In [1]: import numpy as np

In [2]: import numpy.linalg as la

In [3]: np.set_printoptions(precision=3, suppress=True, linewidth=160)

In [4]: O, _ = la.qr(np.array([[-1.6, 0.5, 1.3, 0.2],
   ...:     [-0.8, -2.1, 0.1, 0.4],
   ...:     [1.0, 0.4, 1.9, 0.6],
   ...:     [0.5, -0.3, 0.1, -0.5]]))

In [5]: K = 4 * O

In [6]: print(K)
[[-3.034  1.686 -1.764  0.917]
 [-1.517 -3.529 -1.011 -0.474]
 [ 1.896  0.272 -3.419 -0.802]
 [ 0.948 -0.794 -0.424  3.78 ]]

In [7]: print(round(float(la.det(K.T)), 3))
-256.0

In [8]: print(round(la.det(2 * K), 3), round(float(la.det(K)), 3))
-4096.0 -256.0

In [9]: print(np.kron(np.eye(2, dtype=int), K))
[[-3.034  1.686 -1.764  0.917 -0.     0.    -0.     0.   ]
 [-1.517 -3.529 -1.011 -0.474 -0.    -0.    -0.    -0.   ]
 [ 1.896  0.272 -3.419 -0.802  0.     0.    -0.    -0.   ]
 [ 0.948 -0.794 -0.424  3.78   0.    -0.    -0.     0.   ]
 [-0.     0.    -0.     0.    -3.034  1.686 -1.764  0.917]
 [-0.    -0.    -0.    -0.    -1.517 -3.529 -1.011 -0.474]
 [ 0.     0.    -0.    -0.     1.896  0.272 -3.419 -0.802]
 [ 0.    -0.    -0.     0.     0.948 -0.794 -0.424  3.78 ]]

In [10]: print(round(float(np.einsum("ii->", K)), 3))
-6.201

In [11]: print(la.norm(K, axis=0))
[4. 4. 4. 4.]

In [12]: print(la.svd(K, compute_uv=False))
[4. 4. 4. 4.]

In [13]: print(np.round(K.T @ K, 3) + 0)
[[16.  0.  0.  0.]
 [ 0. 16.  0.  0.]
 [ 0.  0. 16.  0.]
 [ 0.  0.  0. 16.]]

In [14]: print(np.round(K @ K.T, 3) + 0)
[[16.  0.  0.  0.]
 [ 0. 16.  0.  0.]
 [ 0.  0. 16.  0.]
 [ 0.  0.  0. 16.]]
